$ ipython --no-banner

In [1]: import numpy as np

In [2]: import numpy.linalg as la

In [3]: np.set_printoptions(precision=2, suppress=True, linewidth=160, floatmode="fixed")

In [4]: def rnd(a):
   ...:     return np.round(a, 2) + 0
   ...: 

In [5]: J = np.loadtxt("data.csv", delimiter=",")

In [6]: print(J)
[[5.00 0.00 0.00 3.00 0.00 0.00 0.00 0.00 0.00 0.00 5.00 0.00 0.00 2.00 3.00]
 [0.00 4.00 1.00 0.00 1.00 2.00 5.00 5.00 5.00 4.00 0.00 2.00 0.00 0.00 0.00]
 [0.00 2.00 2.00 0.00 0.00 1.00 2.00 2.00 5.00 4.00 0.00 0.00 2.00 0.00 0.00]
 [4.00 0.00 0.00 2.00 0.00 0.00 0.00 0.00 0.00 0.00 2.00 0.00 0.00 5.00 0.00]
 [0.00 2.00 3.00 0.00 0.00 1.00 5.00 4.00 1.00 0.00 0.00 1.00 2.00 0.00 0.00]
 [0.00 5.00 4.00 0.00 3.00 1.00 3.00 4.00 5.00 3.00 0.00 4.00 5.00 0.00 0.00]
 [0.00 4.00 5.00 0.00 2.00 2.00 5.00 0.00 4.00 1.00 0.00 5.00 0.00 0.00 0.00]
 [0.00 2.00 0.00 0.00 1.00 1.00 4.00 4.00 2.00 4.00 0.00 4.00 4.00 0.00 0.00]
 [0.00 5.00 1.00 0.00 4.00 2.00 0.00 1.00 4.00 1.00 0.00 1.00 0.00 0.00 0.00]
 [0.00 2.00 5.00 0.00 1.00 2.00 3.00 5.00 0.00 5.00 0.00 4.00 0.00 0.00 0.00]
 [5.00 0.00 0.00 1.00 0.00 0.00 0.00 0.00 0.00 0.00 1.00 0.00 0.00 3.00 5.00]
 [0.00 5.00 4.00 0.00 1.00 0.00 0.00 4.00 0.00 5.00 0.00 5.00 0.00 0.00 0.00]
 [0.00 4.00 0.00 0.00 1.00 0.00 5.00 5.00 2.00 2.00 0.00 3.00 5.00 0.00 0.00]
 [2.00 0.00 0.00 1.00 0.00 0.00 0.00 0.00 0.00 0.00 4.00 0.00 0.00 5.00 0.00]
 [1.00 0.00 0.00 4.00 0.00 0.00 0.00 0.00 0.00 0.00 5.00 0.00 0.00 4.00 3.00]]

In [7]: # 2 groups of indices that never mix

In [8]: print(np.flatnonzero(la.matrix_power((J != 0) + (J.T != 0) + np.eye(15), 15)[1]))
[ 1  2  4  5  6  7  8  9 11 12]
